$ python -q
>>> import numpy as np
>>> np.set_printoptions(suppress=True, linewidth=200)
>>> def tidy(a):
...     return np.round(a, 3) + 0
... 
>>> rng = np.random.default_rng(872905)
>>> lab = rng.integers(0, 3, 6)
>>> E = np.array([[1, 4, 4, 5, 9, -3],
...     [5, 4, 7, -1, 9, -4],
...     [-5, 6, 8, -6, -8, 1],
...     [1, -7, 5, 9, 1, 7],
...     [9, 9, -2, -5, -1, 3],
...     [-3, -8, -4, -2, -2, 0]]) * (lab[:, None] == lab)
>>> E
array([[ 1,  0,  0,  0,  9, -3],
       [ 0,  4,  7, -1,  0,  0],
       [ 0,  6,  8, -6,  0,  0],
       [ 0, -7,  5,  9,  0,  0],
       [ 9,  0,  0,  0, -1,  3],
       [-3,  0,  0,  0, -2,  0]])
>>> # 2 groups of indices that never mix
>>> M2 = E[0, 0] * E[1:] - np.outer(E[1:, 0], E[0])
>>> M2
array([[  0,   4,   7,  -1,   0,   0],
       [  0,   6,   8,  -6,   0,   0],
       [  0,  -7,   5,   9,   0,   0],
       [  0,   0,   0,   0, -82,  30],
       [  0,   0,   0,   0,  25,  -9]])
>>> E[:, 0] / E[0, 0]
array([ 1.,  0.,  0.,  0.,  9., -3.])
>>> np.linalg.matrix_rank(M2), np.linalg.matrix_rank(E)
(np.int64(5), np.int64(6))
>>> O, R = np.linalg.qr(E)
>>> tidy(R)
array([[ -9.539,   0.   ,   0.   ,   0.   ,  -0.629,  -2.516],
       [  0.   , -10.05 ,  -4.08 ,  10.249,   0.   ,   0.   ],
       [  0.   ,   0.   , -11.016,  -2.888,   0.   ,   0.   ],
       [  0.   ,   0.   ,   0.   ,   2.15 ,   0.   ,   0.   ],
       [  0.   ,   0.   ,   0.   ,   0.   ,   9.252,  -3.413],
       [  0.   ,   0.   ,   0.   ,   0.   ,   0.   ,   0.136]])
>>> tidy(np.abs(np.diag(R)))
array([ 9.539, 10.05 , 11.016,  2.15 ,  9.252,  0.136])
>>> W = np.array([[2, 0], [1, -1], [0, -1], [0, 2], [1, 0], [1, -2]])
>>> c = np.array([-1, 0])
>>> hid = np.maximum(R @ W + c, 0)
>>> (hid > 0).astype(int)
array([[0, 1],
       [0, 1],
       [0, 1],
       [0, 1],
       [1, 1],
       [0, 0]])
>>> tidy(hid)
array([[ 0.   ,  5.032],
       [ 0.   , 34.627],
       [ 0.   ,  5.241],
       [ 0.   ,  4.299],
       [ 4.839,  6.827],
       [ 0.   ,  0.   ]])
>>> C = np.array([[-5, 0], [3, 1]])
>>> tidy(hid @ C)
array([[ 15.095,   5.032],
       [103.882,  34.627],
       [ 15.722,   5.241],
       [ 12.898,   4.299],
       [ -3.713,   6.827],
       [  0.   ,   0.   ]])
>>> (hid @ C).round(6).argmax(axis=1)
array([0, 0, 0, 0, 1, 0])
>>> W @ C
array([[-10,   0],
       [ -8,  -1],
       [ -3,  -1],
       [  6,   2],
       [ -5,   0],
       [-11,  -2]])
>>> A = np.load("mat.npy")
>>> A
array([[ 2.093,  1.064, -0.837, -1.734, -2.062,  2.514,  0.239,  2.27 ],
       [-0.151,  0.261,  2.087,  2.445,  1.968,  1.5  ,  2.038, -2.073],
       [ 1.703, -2.868, -0.924, -1.173,  1.902, -0.995,  2.401, -1.126],
       [ 2.416,  1.446, -0.336, -2.24 ,  2.279, -1.525,  2.076, -0.332],
       [-1.976,  0.961,  0.431,  2.819,  2.311,  0.515,  1.285, -2.188],
       [-0.611, -0.173, -0.595,  0.217, -2.365, -2.337, -0.28 ,  3.614],
       [ 3.259,  0.416, -0.859,  1.801, -2.168, -1.28 ,  0.383,  1.934],
       [ 1.836,  0.162,  0.558, -3.659,  0.919,  0.136, -0.654,  2.572],
       [ 2.774,  0.275, -1.792,  1.489,  1.281,  0.667,  2.744, -1.477],
       [ 1.733, -3.14 , -1.769, -1.418, -1.021, -2.073,  0.676, -1.096],
       [ 1.576,  0.343, -0.291,  0.683, -3.258, -1.356, -1.141, -2.845],
       [ 3.298, -1.003,  1.241,  1.465,  1.849,  0.899,  1.07 , -2.014],
       [ 3.514,  0.298, -0.478,  0.1  , -0.629, -1.439, -0.16 , -3.136],
       [-0.914, -2.682,  1.988, -1.812,  2.14 , -1.105, -0.372,  1.947],
       [ 0.657, -2.513,  3.136,  1.023, -1.682, -0.454,  0.054, -2.082],
       [ 0.644,  1.024, -0.586,  2.445,  2.871, -2.544,  1.263,  0.951]])
>>> M2 = np.c_[A[:, :7] @ np.array([[5, -8, 6, 7, -8, 8, -1],
...     [8, -6, 7, -2, 0, -5, -8],
...     [2, -9, 5, -2, -6, 3, -1],
...     [-2, 9, -7, 6, -5, -9, -7],
...     [5, -1, 1, 9, -3, -3, 2],
...     [9, 9, -8, -6, -2, -1, 0],
...     [-8, 8, 1, 1, -2, -6, 0]]), np.array([-3, -8, -1, 3, 2, 9, -7, 7, 3, 0, 0, -9, -3, 0, 1, -5])]
>>> tidy(M2)
array([[ 31.175,  -4.601,   6.024, -29.61 ,  -2.372,  26.757,  -1.754,  -3.   ],
       [  7.653,  30.7  , -13.753,  19.667, -36.519, -37.889, -17.203,  -8.   ],
       [-32.584,   9.694,   5.996,  37.956, -10.733,  16.632,  34.18 ,  -1.   ],
       [  8.518, -44.536,  55.173,  32.989, -14.051,  13.482,   6.59 ,   3.   ],
       [ -1.058,  44.138, -23.231,  19.292, -11.406, -59.849, -21.254,   2.   ],
       [-36.681,  -7.674,   6.68 ,  -8.982,  19.702,   3.351,  -3.659,   9.   ],
       [-11.121, -10.916,  14.019,  23.056, -21.625,  10.692, -22.671,  -7.   ],
       [ 29.961, -58.54 ,  39.73 ,  -3.741,  -1.462,  49.514,  23.761,   7.   ],
       [ -0.036,  32.361,  -2.125,  41.657, -29.55 , -18.934, -11.043,   3.   ],
       [-46.327,  -4.093,   5.738,  17.366,   9.697,  38.099,  33.04 ,   0.   ],
       [-10.69 , -23.974,  12.07 ,  -7.301,   0.491,  21.849, -15.326,   0.   ],
       [ 16.794,  -3.548,   4.444,  43.717, -50.64 ,   9.071,  -3.072,  -9.   ],
       [  3.982, -38.3  ,  30.803,  28.371, -20.659,  28.574,  -7.378,  -3.   ],
       [-14.695, -25.857,   8.974,   9.636,   0.978,  25.287,  37.346,   0.   ],
       [-25.521, -11.167,  -3.126,  -2.869, -23.341,  23.198,   5.786,   1.   ],
       [-13.295,   0.32 ,  15.473,  60.668, -19.912, -37.378, -19.623,  -5.   ]])
>>> tidy(np.linalg.norm(np.linalg.qr(A)[0].T @ M2, axis=0) ** 2 / ((M2 ** 2).sum(axis=0) + 1e-12))
array([1.   , 1.   , 1.   , 1.   , 1.   , 1.   , 1.   , 0.551])
>>> tidy(np.linalg.norm(M2 - A @ np.linalg.lstsq(A, M2)[0], axis=0))
array([ 0.   ,  0.   ,  0.   ,  0.   ,  0.   ,  0.   ,  0.   , 13.247])
>>> lab = A[:, 0] > np.median(A[:, 0])
>>> f = A[lab].mean(axis=0) - A[~lab].mean(axis=0)
>>> np.argsort(-np.abs(f).round(6), kind="stable")
array([0, 3, 2, 1, 5, 4, 7, 6])
>>> vec = np.array([0, 4, -4, -5, 0, 0, -5, 4])
>>> y = A @ vec
>>> tidy(np.linalg.pinv(A) @ A)
array([[1., 0., 0., 0., 0., 0., 0., 0.],
       [0., 1., 0., 0., 0., 0., 0., 0.],
       [0., 0., 1., 0., 0., 0., 0., 0.],
       [0., 0., 0., 1., 0., 0., 0., 0.],
       [0., 0., 0., 0., 1., 0., 0., 0.],
       [0., 0., 0., 0., 0., 1., 0., 0.],
       [0., 0., 0., 0., 0., 0., 1., 0.],
       [0., 0., 0., 0., 0., 0., 0., 1.]])
>>> tidy(np.linalg.lstsq(A, y)[0])
array([ 0.,  4., -4., -5.,  0.,  0., -5.,  4.])
>>> tidy(np.linalg.solve(A.T @ A, A.T @ y))
array([ 0.,  4., -4., -5.,  0.,  0., -5.,  4.])
>>> y = y + 0.02 * rng.normal(size=16)
>>> tidy(y)
array([ 24.135, -38.01 , -18.429,   6.623, -27.15 ,  16.454,   1.912,  30.286, -18.802,  -6.153,  -6.575, -29.755,  -9.162,  -0.001, -36.337,  -8.321])
>>> c, *_ = np.linalg.lstsq(A, y)
>>> tidy(np.linalg.norm(y - A @ c))
np.float64(0.053)
>>> tidy(A.T @ (y - A @ c))
array([0., 0., 0., 0., 0., 0., 0., 0.])
>>> tidy(c)
array([-0.007,  4.004, -4.005, -5.005, -0.002,  0.001, -4.995,  3.999])
>>> [round(float(np.linalg.norm(np.linalg.solve(A.T @ A + lam * np.eye(8), A.T @ y))), 2) for lam in (0, 1, 10, 100)]
[9.9, 9.6, 8.14, 4.13]
